$ python3 -q
>>> import numpy as np
>>> from numpy import linalg as LA
>>> np.set_printoptions(suppress=True, linewidth=100)
>>> def rnd(a):
...     return np.round(a, 2) + 0
... 
>>> data = np.minimum.outer(np.arange(1, 4), np.arange(1, 4)) * -2
>>> data
array([[-2, -2, -2],
       [-2, -4, -4],
       [-2, -4, -6]])
>>> print(np.einsum("ij,ji->", data, data))
104
>>> print(rnd(LA.det(2 * data)), rnd(LA.det(data)))
-64.0 -8.0
>>> print(rnd(LA.det(data[::-1])))
8.0
>>> other = LA.inv(data)
>>> rnd(LA.det(data) * LA.det(other))
np.float64(1.0)
>>> print((np.abs(other) > 1e-9).astype(int))
[[1 1 0]
 [1 1 1]
 [0 1 1]]
>>> print(np.allclose(other, data.T))
False
>>> rnd(LA.det(data) * other)
array([[ 8., -4.,  0.],
       [-4.,  8., -4.],
       [ 0., -4.,  4.]])
>>> x = np.array([0, 2, -1])
>>> rhs = data @ x
>>> beta, lr = np.zeros(3), 1 / LA.norm(data, 2) ** 2
>>> for i in range(8):
...     beta -= lr * data.T @ (data @ beta - rhs)
...     if i % 2 == 0: print(i, round(LA.norm(data @ beta - rhs), 2))
... 
0 1.93
2 1.88
4 1.84
6 1.79
>>> rnd(LA.cond(data))
np.float64(16.39)
>>> print(rnd(beta))
[0.23 0.35 0.22]
>>> evals, V = LA.eigh(data)
>>> rnd(LA.eigvalsh(data @ data))
array([  0.38,   1.65, 101.97])
>>> rnd(LA.svd(data, compute_uv=False))
array([10.1 ,  1.29,  0.62])
>>> rnd(evals)
array([-10.1 ,  -1.29,  -0.62])
>>> rnd(LA.eigvalsh(data + 5 * np.eye(3)))
array([-5.1 ,  3.71,  4.38])
>>> print(rnd(V @ np.diag(evals) @ V.T))
[[-2. -2. -2.]
 [-2. -4. -4.]
 [-2. -4. -6.]]
>>> J = np.load("arr.npy")
>>> print(J)
[[ 0  0 -1  3]
 [-3 -3 -4  0]
 [ 3  3  2  6]]
>>> print(np.all(LA.eigvalsh(data) > 0))
False
>>> rng = np.random.default_rng(79961)
>>> other = J + rng.integers(-2, 3, (3, 2)) @ rng.integers(-2, 3, (2, 4))
>>> other
array([[-1,  0,  5,  2],
       [ 0,  1, -6,  3],
       [ 2,  3,  8,  5]])
>>> print(LA.matrix_rank(other - J, tol=1e-8))
2
>>> rnd(LA.svd(other - J, compute_uv=False))
array([9.42, 5.02, 0.  ])
>>> evals, V = LA.eig(data)
>>> rnd(np.sort(LA.eigvals(LA.inv(data))))
array([-1.62, -0.78, -0.1 ])
>>> rnd(np.prod(evals))
np.float64(-8.0)
>>> rnd(data @ V[:, 0] - evals[0] * V[:, 0])
array([0., 0., 0.])
>>> other = np.array([[8, 5, -6], [7, -1, 1], [-7, -5, -6], [-1, -1, 9]])
>>> np.einsum("ij->j", J)
array([ 0,  0, -3,  9])
>>> LA.matrix_rank(np.vstack([J, other.T]))
np.int64(4)
>>> np.einsum("ik,kj->ji", J, other)
array([[  4, -17,  25],
       [  2,   8,  -4],
       [ 33,  39,  27]])
>>> LA.matrix_rank(J @ other)
np.int64(2)
>>> np.diff(J, axis=0)
array([[-3, -3, -3, -3],
       [ 6,  6,  6,  6]])
>>> print(np.unravel_index(np.abs(J).argmax(), J.shape))
(np.int64(2), np.int64(3))
>>> J.shape
(3, 4)
>>> print(J - J[0])
[[ 0  0  0  0]
 [-3 -3 -3 -3]
 [ 3  3  3  3]]
>>> J.sum(axis=1)
array([  2, -10,  14])
>>> LA.matrix_rank(J)
np.int64(2)
>>> feats = np.load("run2.npy")
>>> rnd(feats)
array([[ 0.83, -0.17, -0.5 , -0.17],
       [-0.17,  0.83, -0.5 , -0.17],
       [-0.5 , -0.5 , -0.5 , -0.5 ],
       [-0.17, -0.17, -0.5 ,  0.83]])
>>> evals, V = LA.eig(feats)
>>> rnd(np.sort(LA.eigvals(feats @ feats)))
array([1., 1., 1., 1.])
>>> rnd(np.sort(LA.eigvals(LA.inv(feats))))
array([-1.,  1.,  1.,  1.])
>>> evals, V = LA.eigh(data)
>>> x = np.array([2, 2, 1])
>>> rnd(x @ data @ x / (x @ x)), rnd(evals[0]), rnd(evals[-1])
(np.float64(-7.78), np.float64(-10.1), np.float64(-0.62))
